In [1]: import numpy as np

In [2]: import numpy.linalg as la

In [3]: np.set_printoptions(suppress=True, linewidth=160)

In [4]: K = np.load("out0.npy")

In [5]: K
Out[5]: 
array([[-1.  , -0.07, -0.39,  0.37],
       [-0.05, -0.02, -0.01,  0.01],
       [-0.98, -0.13, -0.42,  0.39],
       [-0.02,  0.02,  0.02,  0.03],
       [ 0.  , -0.02, -0.04,  0.02],
       [-3.  , -0.3 , -1.25,  1.21],
       [-0.99, -0.09, -0.42,  0.39],
       [ 0.98,  0.11,  0.39, -0.4 ],
       [ 0.99,  0.08,  0.42, -0.39],
       [ 2.99,  0.32,  1.2 , -1.18],
       [-0.99, -0.1 , -0.42,  0.38],
       [-1.01, -0.11, -0.43,  0.39],
       [ 0.99,  0.1 ,  0.4 , -0.39],
       [-2.97, -0.3 , -1.23,  1.22],
       [-1.99, -0.22, -0.82,  0.78],
       [-0.01, -0.01, -0.02, -0.01],
       [-1.  , -0.11, -0.37,  0.39],
       [-2.02, -0.19, -0.85,  0.81],
       [-0.04,  0.05, -0.02,  0.01],
       [-0.01, -0.04,  0.  ,  0.01],
       [-0.02, -0.03,  0.  , -0.02],
       [-1.01, -0.1 , -0.38,  0.43],
       [-0.01, -0.01,  0.03, -0.01]])

In [6]: t3 = np.stack([K, -3 * K, K[::-1]])

In [7]: la.matrix_rank(t3.reshape(3, -1))
Out[7]: np.int64(2)

In [8]: t3.shape
Out[8]: (3, 23, 4)

In [9]: la.matrix_rank(t3)
Out[9]: array([4, 4, 4])

In [10]: cov = np.cov(K, rowvar=False)

In [11]: np.argsort(-K.std(axis=0).round(6), kind="stable")
Out[11]: array([0, 2, 3, 1])

In [12]: np.round(np.corrcoef(K.T), 2)
Out[12]: 
array([[ 1.  ,  0.99,  1.  , -1.  ],
       [ 0.99,  1.  ,  0.99, -0.99],
       [ 1.  ,  0.99,  1.  , -1.  ],
       [-1.  , -0.99, -1.  ,  1.  ]])

In [13]: cov.shape
Out[13]: (4, 4)
